$ ipython --no-banner

In [1]: import numpy as np

In [2]: np.set_printoptions(suppress=True, linewidth=200)

In [3]: W0 = np.load("a.npy")

In [4]: print(W0)
[[ -0.4  -6.6   5.2  -6.7   7.1 -21.4  12.7   5.    3.    3.2  -9.8]
 [  0.4  -7.3   5.   -8.6   4.9 -19.9  12.3   2.7   4.2   6.5 -10.4]
 [ -9.1   2.4   2.7   8.7   4.1   0.4   6.5   2.8  -4.2   7.7  -0.7]
 [  1.4  -8.5   6.4  -7.3   5.3 -21.2  14.    4.    2.9   8.5  -7.7]
 [  2.6   3.9  12.2 -19.1 -17.4  -1.9   0.4  -3.3   8.2   5.6  -3.3]
 [  1.2   2.9  13.5 -18.6 -18.3  -3.2   0.2  -3.    6.9   5.6  -1.8]
 [  3.    2.5  13.2 -18.9 -19.3  -2.2   2.6  -4.3   8.3   4.8  -3.7]
 [  3.5  -9.3   6.3  -6.5   4.7 -21.5  11.8   3.4   4.1   7.3  -8.1]
 [ -9.1   2.2   2.8   6.3   5.    3.1   3.4   2.5  -2.4   6.5  -1.4]
 [  0.1   4.5  12.5 -18.6 -16.3  -2.4   1.5  -3.6   6.9   6.5  -4.3]
 [ -9.7   3.7   4.3   8.3   3.5   1.9   4.4   2.6  -4.    7.2  -0.9]
 [  2.5  -8.3   5.2  -8.3   7.5 -22.4  14.6   5.    4.7   7.  -10.5]
 [ -8.6   4.6   6.3   7.8   3.2   1.6   4.8   3.9  -3.9   7.2   1.6]]

In [5]: u = np.array([2, 3, 1])

In [6]: print(np.round(np.polyval(u, W0[12]), 1))
[123.1  57.1  99.3 146.1  31.1  10.9  61.5  43.1  19.7 126.3  10.9]

In [7]: print(np.round(np.convolve(W0[12], u), 1))
[-17.2 -16.6  17.8  39.1  36.1  20.6  17.6  23.8   8.7   6.6  20.9  12.    1.6]

In [8]: W2 = np.array([[9, 1, 5, 8, 9, 3, 7, 0, 5, 0, 3], [4, 9, 7, 7, 9, 5, 8, 7, 8, 9, 2]])

In [9]: rng = np.random.default_rng(881132)

In [10]: E = rng.normal(size=(33, 2)) @ W2 + np.array([2, -1, -4, 2, 2, 2, -1, 7, -7, -6, 8])

In [11]: print(E.round(1) + 0)
[[  0.4   2.7  -2.7   2.1   2.7   3.1   0.   10.2  -5.2  -1.9   7.8]
 [  1.3  -6.3  -7.3  -0.7  -1.7  -0.5  -4.5   2.8 -10.9 -11.5   7.4]
 [  1.7 -10.3  -9.4  -2.   -3.7  -2.1  -6.6  -0.6 -13.5 -15.8   7.2]
 [  8.7  -5.5  -3.2   5.8   5.6   2.    1.2   2.7  -6.8 -11.5   9.8]
 [ -4.6 -22.3 -19.1 -12.1 -16.6  -9.  -17.9  -9.8 -24.5 -27.6   4.2]
 [-11.6 -16.8 -19.6 -15.9 -20.   -8.7 -19.8  -4.7 -24.2 -21.1   2.4]
 [ -0.3   3.3  -2.8   1.8   2.3   3.2  -0.2  10.7  -5.2  -1.2   7.6]
 [ 10.5  12.8   7.9  14.7  18.   10.3  12.9  17.5   6.4   7.5  11.8]
 [-16.3 -18.  -22.6 -20.3 -25.1 -10.5 -23.8  -5.3 -27.3 -21.8   0.7]
 [  5.5  10.3   4.    9.5  11.9   7.8   8.   15.9   2.3   5.4  10. ]
 [-13.4   4.2  -8.7  -8.9  -9.3  -0.2  -9.   12.6 -10.9   1.3   3.4]
 [  4.3   0.2  -2.2   4.5   4.9   3.2   1.4   7.8  -5.   -5.    8.9]
 [ 14.    9.7   7.9  16.4  19.4  10.   13.7  14.6   6.    3.8  12.7]
 [ 15.1   6.6   6.7  16.1  18.7   9.   12.7  12.    4.4   0.5  12.8]
 [ 12.2   7.2   5.6  13.9  16.3   8.4  10.9  12.8   3.4   1.4  11.9]
 [ -4.1  -6.2  -9.9  -5.3  -6.8  -2.   -8.4   3.3 -13.5 -10.8   5.6]
 [ -3.4  -2.1  -7.2  -3.   -3.6   0.   -5.4   6.6 -10.3  -6.5   6.2]
 [ -4.5  -4.4  -9.1  -4.9  -6.1  -1.3  -7.6   4.8 -12.4  -8.8   5.6]
 [-14.3  -6.9 -15.4 -14.2 -16.7  -5.2 -16.    3.6 -18.8 -10.3   2.2]
 [ -5.9  -9.2 -12.5  -8.  -10.2  -3.8 -11.3   1.  -16.3 -13.7   4.8]
 [  7.2  -6.1  -4.2   4.4   3.9   1.3  -0.2   2.4  -7.9 -11.9   9.3]
 [ 13.2  11.4   8.5  16.5  19.7  10.5  14.1  16.1   6.8   5.7  12.6]
 [  3.4 -12.8  -9.9  -1.6  -3.6  -2.7  -6.7  -2.8 -14.3 -18.6   7.5]
 [ 29.1   4.2  12.3  27.   30.4  12.   21.3   8.8   9.5  -3.7  17.2]
 [ -1.  -12.7 -12.   -5.2  -7.6  -3.9  -9.8  -2.3 -16.3 -18.    6.1]
 [ -9.3 -19.  -19.6 -14.8 -19.1  -8.9 -19.3  -6.7 -24.6 -23.6   2.9]
 [ 11.2  -0.1   1.1  10.1  11.2   5.    6.1   6.9  -2.   -6.1  11.1]
 [ 13.7   3.9   4.5  13.8  15.8   7.4  10.1   9.9   1.9  -2.2  12.2]
 [ 13.3   1.1   2.7  12.4  13.8   6.1   8.3   7.7  -0.2  -5.1  11.8]
 [  3.9  -9.3  -7.7   0.3  -1.1  -1.   -4.4   0.1 -11.7 -14.9   8. ]
 [ -8.2 -19.6 -19.5 -14.1 -18.5  -8.9 -19.   -7.3 -24.5 -24.4   3.2]
 [ -3.1  -1.8  -7.   -2.7  -3.3   0.2  -5.1   6.8 -10.   -6.2   6.3]
 [ 13.5   7.1   6.2  15.   17.5   8.8  11.8  12.5   4.    1.1  12.4]]

In [12]: # rows and columns are dependent

In [13]: print(np.linalg.matrix_rank(E, rtol=0.1))
3

In [14]: print(np.linalg.cond(E) > 100)
True

In [15]: A2 = np.array([[0, 1],
    ...:     [-2, -2],
    ...:     [2, -2],
    ...:     [0, 1],
    ...:     [-2, -1],
    ...:     [2, 0],
    ...:     [1, -1],
    ...:     [0, -2],
    ...:     [1, -2],
    ...:     [1, 0],
    ...:     [1, -1]])

In [16]: print(np.vstack([E, A2.T]).shape)
(35, 11)

In [17]: print(np.linalg.matrix_rank(np.vstack([E, A2.T])))
5

In [18]: U, sig, VT = np.linalg.svd(E)

In [19]: print(np.argmax(sig[:-1] / (sig[1:] + 1e-6)) + 1)
3

In [20]: A2 = U[:, :3] @ np.diag(sig[:3]) @ VT[:3]

In [21]: print(round(np.linalg.norm(E - A2, 2), 1), round(sig[3], 1))
0.0 0.0

In [22]: print(np.linalg.matrix_rank(A2))
3

In [23]: print(round(float(np.abs(E - A2).max()), 1))
0.0
